% python3 -q
>>> import numpy as np
>>> import numpy.linalg as la
>>> np.set_printoptions(suppress=True, linewidth=200)
>>> data = np.loadtxt("m.csv", delimiter=",")
>>> data
array([[ 0.,  0.,  0.,  0.],
       [ 1.,  0.,  0.,  0.],
       [ 0.,  0., -2.,  0.],
       [ 0.,  2.,  0.,  0.]])
>>> # splits into 2 blocks
>>> try:
...     la.inv(data)
... except la.LinAlgError as e:
...     print(repr(e))
... 
LinAlgError('Singular matrix')
>>> np.allclose(data[:-1].T @ la.lstsq(data[:-1].T, data[-1])[0], data[-1])
False
>>> np.abs(np.diag(la.qr(data)[1])) > 1e-9
array([ True,  True,  True, False])
>>> la.lstsq(data[:-1].T, data[-1])[2]
np.int32(2)
>>> round(float(np.trace(la.pinv(data) @ data)), 3)
3.0
>>> m1 = 0.5 ** np.abs(np.subtract.outer(np.arange(5), np.arange(5)))
>>> m1.round(3)
array([[1.   , 0.5  , 0.25 , 0.125, 0.062],
       [0.5  , 1.   , 0.5  , 0.25 , 0.125],
       [0.25 , 0.5  , 1.   , 0.5  , 0.25 ],
       [0.125, 0.25 , 0.5  , 1.   , 0.5  ],
       [0.062, 0.125, 0.25 , 0.5  , 1.   ]])
>>> # symmetric, so the eigenvalues are real
>>> w, vecs = la.eig(m1)
>>> np.round(np.sort(la.eigvals(la.inv(m1))), 3)
array([0.442, 0.813, 1.449, 2.187, 2.776])
>>> w.round(3)
array([2.262, 1.23 , 0.69 , 0.457, 0.36 ])
>>> np.round(np.sort(la.eigvals(m1.T)), 3)
array([0.36 , 0.457, 0.69 , 1.23 , 2.262])
>>> np.round(np.sort(la.eigvals(m1 @ m1)), 3)
array([0.13 , 0.209, 0.477, 1.514, 5.116])
>>> M = np.array([[-0.5, 0.2, 0.2, -0.4],
...     [-1.1, 0.9, 0.0, -1.1],
...     [2.1, 1.1, -0.5, 0.4],
...     [-1.5, -1.6, -1.4, -0.6],
...     [1.0, 0.3, -2.1, -0.9],
...     [-0.4, -1.7, 0.0, 0.2],
...     [-0.6, -0.3, 0.9, 0.9],
...     [0.8, -0.8, 0.1, 0.4],
...     [-2.1, -0.5, -0.3, 0.0],
...     [-0.5, -2.1, -0.5, -0.2],
...     [-0.7, 0.1, 0.0, -1.6],
...     [1.0, 0.1, -1.1, -0.1],
...     [-0.3, 0.5, -0.4, -0.1]])
>>> M[4] *= 5
>>> M
array([[ -0.5,   0.2,   0.2,  -0.4],
       [ -1.1,   0.9,   0. ,  -1.1],
       [  2.1,   1.1,  -0.5,   0.4],
       [ -1.5,  -1.6,  -1.4,  -0.6],
       [  5. ,   1.5, -10.5,  -4.5],
       [ -0.4,  -1.7,   0. ,   0.2],
       [ -0.6,  -0.3,   0.9,   0.9],
       [  0.8,  -0.8,   0.1,   0.4],
       [ -2.1,  -0.5,  -0.3,   0. ],
       [ -0.5,  -2.1,  -0.5,  -0.2],
       [ -0.7,   0.1,   0. ,  -1.6],
       [  1. ,   0.1,  -1.1,  -0.1],
       [ -0.3,   0.5,  -0.4,  -0.1]])
>>> # row 4 dominates
>>> W1 = np.array([[0, 1], [3, 2], [2, 1], [-3, 3]])
>>> beta = np.array([2, 0])
>>> hid = np.maximum(M @ W1 + beta, 0)
>>> la.matrix_rank(hid)
np.int64(2)
>>> np.round((hid > 0).mean(axis=0), 3)
array([0.538, 0.231])
>>> cent = np.array([[-3, 2], [-1, -1]])
>>> W1 @ cent
array([[ -1,  -1],
       [-11,   4],
       [ -7,   3],
       [  6,  -9]])
>>> cent = M[[0, 3]].astype(float)
>>> for _ in range(4):
...     labels = la.norm(M[:, None] - cent, axis=-1).argmin(axis=1)
...     cent = np.array([M[labels == j].mean(axis=0) for j in range(2)])
... 
>>> labels
array([0, 0, 0, 0, 1, 0, 0, 0, 0, 0, 0, 0, 0])
>>> np.abs(cent[1] - cent[0]).argmax()
np.int64(2)
>>> round(float(la.norm(M[7], 1)), 3), np.round(la.norm(M[7], np.inf), 3)
(2.1, np.float64(0.8))
>>> round(M[7] @ M[4], 3)
np.float64(-0.05)
>>> np.round(la.norm(M, "nuc"), 3)
np.float64(21.944)
>>> np.round(la.norm(M, 2), 3)
np.float64(12.816)
>>> np.round(la.norm(M, axis=0), 3)
array([ 6.366,  3.927, 10.725,  5.076])
>>> A = np.load("block5.npy")
>>> A
array([[ 4.99 , -6.003,  8.005, -1.995,  2.993],
       [ 4.98 , -6.005,  7.997, -1.986,  2.998],
       [ 4.992, -5.979,  8.027, -2.009,  3.021],
       [ 5.007, -5.988,  7.991, -1.949,  2.964],
       [ 4.972, -5.98 ,  7.992, -2.006,  2.994],
       [ 4.993, -5.998,  8.002, -2.021,  3.001],
       [ 5.011, -5.98 ,  8.008, -1.942,  3.014],
       [ 5.005, -5.979,  8.024, -2.04 ,  3.001],
       [ 4.989, -6.049,  7.952, -1.99 ,  3.025],
       [ 8.006,  6.999,  2.984, -7.009,  1.001],
       [ 7.992,  7.02 ,  3.006, -6.995,  1.018],
       [ 8.019,  6.991,  3.008, -7.035,  0.972],
       [ 8.005,  7.007,  3.046, -7.005,  0.999],
       [ 7.992,  7.006,  3.01 , -6.989,  0.982],
       [ 8.   ,  7.029,  3.   , -6.977,  0.996],
       [ 7.983,  6.988,  2.972, -7.005,  0.949],
       [ 8.039,  6.976,  2.988, -7.012,  0.993],
       [ 7.99 ,  7.019,  3.023, -6.993,  1.015],
       [ 3.046,  7.004, -1.988, -8.974,  9.002],
       [ 3.013,  7.009, -1.999, -8.943,  8.99 ],
       [ 3.018,  6.982, -2.019, -9.013,  8.989],
       [ 2.965,  7.024, -2.014, -8.977,  8.987],
       [ 3.02 ,  6.981, -1.983, -9.008,  9.005],
       [ 2.964,  6.951, -2.015, -9.012,  9.013],
       [ 2.998,  7.003, -1.995, -8.992,  8.979],
       [ 2.957,  7.014, -2.019, -8.983,  9.018],
       [ 3.046,  7.01 , -2.017, -9.042,  8.985]])
>>> labels = A[:, 3] > np.median(A[:, 3])
>>> r0 = A[labels].mean(axis=0) - A[~labels].mean(axis=0)
>>> ((A - A.mean(axis=0)) @ r0 > 0).astype(int)
array([1, 1, 1, 1, 1, 1, 1, 1, 1, 0, 0, 0, 0, 0, 0, 0, 0, 0, 0, 0, 0, 0, 0, 0, 0, 0, 0])
>>> labels.astype(int)
array([1, 1, 1, 1, 1, 1, 1, 1, 1, 0, 1, 0, 0, 1, 1, 0, 0, 1, 0, 0, 0, 0, 0, 0, 0, 0, 0])
>>> cen = A - A.mean(axis=0)
>>> vecs = la.svd(cen)[2][:3]
>>> M2 = cen - cen @ vecs.T @ vecs
>>> np.round(M2.std(axis=0), 3)
array([0.015, 0.006, 0.017, 0.008, 0.013])
>>> np.round(np.cov(cen @ vecs.T, rowvar=False), 3) + 0
array([[64.815,  0.   ,  0.   ],
       [ 0.   , 16.891,  0.   ],
       [ 0.   ,  0.   ,  0.001]])
